$ python3 -q
>>> import numpy as np
>>> import numpy.linalg as la
>>> np.set_printoptions(precision=1, suppress=True, linewidth=160, legacy="1.25")
>>> W0 = np.loadtxt("dump.csv", delimiter=",")
>>> W0
array([[-2.,  0.,  0.,  0.,  0.],
       [ 0.,  2.,  6.,  0.,  2.],
       [ 0.,  6.,  7.,  0.,  3.],
       [ 0.,  0.,  0., -2.,  0.],
       [ 0.,  2.,  3.,  0., -1.]])
>>> x = np.array([0, 0, 0, 2, 0])
>>> y = W0 @ x
>>> beta, lr = np.zeros(5), 1 / la.norm(W0, 2) ** 2
>>> for i in range(150):
...     beta -= lr * W0.T @ (W0 @ beta - y)
...     if i % 50 == 0: print(i, round(la.norm(W0 @ beta - y), 1))
... 
0 3.9
50 1.0
100 0.2
>>> round(la.cond(W0), 1)
6.0
>>> vals, vecs = la.eigh(W0)
>>> np.round(vecs.T @ W0 @ vecs, 1) + 0
array([[-2.,  0.,  0.,  0.,  0.],
       [ 0., -2.,  0.,  0.,  0.],
       [ 0.,  0., -2.,  0.,  0.],
       [ 0.,  0.,  0., -2.,  0.],
       [ 0.,  0.,  0.,  0., 12.]])
>>> vecs @ np.diag(vals) @ vecs.T
array([[-2.,  0.,  0.,  0.,  0.],
       [ 0.,  2.,  6.,  0.,  2.],
       [ 0.,  6.,  7.,  0.,  3.],
       [ 0.,  0.,  0., -2.,  0.],
       [ 0.,  2.,  3.,  0., -1.]])
>>> la.svd(W0, compute_uv=False)
array([12.,  2.,  2.,  2.,  2.])
>>> round(vals.sum(), 1), np.trace(W0)
(4.0, 4.0)
>>> np.unique(vals.round(6) + 0, return_counts=True)[1]
array([4, 1])
>>> np.round(vecs.T @ vecs, 1) + 0
array([[1., 0., 0., 0., 0.],
       [0., 1., 0., 0., 0.],
       [0., 0., 1., 0., 0.],
       [0., 0., 0., 1., 0.],
       [0., 0., 0., 0., 1.]])
>>> (vals > 1e-8).sum(), (vals < -1e-8).sum()
(1, 4)
>>> print(np.abs(vecs[:, -1]).round(6).argmax())
2
